% python3 -q
>>> import numpy as np
>>> from numpy import linalg as LA
>>> np.set_printoptions(precision=3, suppress=True, linewidth=200, floatmode="fixed")
>>> A = np.load("data.npy")
>>> A
array([[5.000, 4.000, 0.000],
       [4.000, 5.000, 0.000],
       [0.000, 0.000, 5.000]])
>>> A.shape
(3, 3)
>>> round(LA.norm(A), 3)
np.float64(10.344)
>>> LA.matrix_rank(A)
np.int64(3)
>>> LA.svd(A, compute_uv=False)
array([9.000, 5.000, 1.000])
>>> A.sum(axis=0)
array([9.000, 9.000, 5.000])
>>> A.mean(axis=0)
array([3.000, 3.000, 1.667])
>>> np.count_nonzero(A)
np.int64(5)
>>> A - A[0]
array([[ 0.000,  0.000,  0.000],
       [-1.000,  1.000,  0.000],
       [-5.000, -4.000,  5.000]])
>>> x0 = np.array([0, -2, 1])
>>> target = A @ x0
>>> target
array([ -8.000, -10.000,   5.000])
>>> LA.solve(A.T, A[2])
array([0.000, 0.000, 1.000])
>>> LA.solve(A, -1 * target)
array([ 0.000,  2.000, -1.000])
>>> x0 = np.ones(3)
>>> for _ in range(7):
...     x0 = A @ x0
...     x0 /= LA.norm(x0)
...     print(round(x0 @ A @ x0, 3))
... 
8.465
8.818
8.942
8.982
8.994
8.998
8.999
>>> x0
array([0.707, 0.707, 0.012])
>>> W = np.array([[-3, 0, 0, -3, -2, -1], [-2, -1, -1, 0, 2, 2], [-2, 0, -3, 3, 3, 2]])
>>> coef = np.array([1, -2, -1, -2, -2, 2])
>>> act = np.maximum(A @ W + coef, 0)
>>> (act > 0).mean(axis=0)
array([0.000, 0.000, 0.000, 0.333, 0.333, 1.000])
>>> LA.matrix_rank(act)
np.int64(2)
>>> (act > 0).astype(int)
array([[0, 0, 0, 0, 0, 1],
       [0, 0, 0, 0, 0, 1],
       [0, 0, 0, 1, 1, 1]])
>>> Z = np.array([[-7, 8, 2],
...     [-3, 3, -6],
...     [-8, 9, 1],
...     [7, 9, 1],
...     [7, -9, 6],
...     [-9, 0, -7]])
>>> W @ Z
array([[ -5, -33, -14],
       [ 21, -46,  -1],
       [ 62, -43,   0]])
>>> f, r1 = A[2], A[1]
>>> f @ f
np.float64(25.0)
>>> p = (f @ r1) / (f @ f) * f
>>> LA.matrix_rank(np.outer(f, r1))
np.int64(1)
>>> mat = np.load("w.npy")
>>> mat
array([[-3,  3,  1],
       [ 3, -3,  3],
       [ 1,  3, -3]])
>>> round(float(LA.eigvalsh(mat).min()), 3)
-6.772
>>> [round(float(LA.det(mat[:i, :i])), 2) + 0 for i in range(1, 4)]
[-3.0, 0.0, 48.0]
>>> W0 = np.load("run16.npy")
>>> W0
array([[0, 0, 5],
       [3, 0, 0],
       [0, 5, 0]])
>>> LA.svd(W0, compute_uv=False)
array([5.000, 5.000, 3.000])
>>> W0 @ W0.T
array([[25,  0,  0],
       [ 0,  9,  0],
       [ 0,  0, 25]])
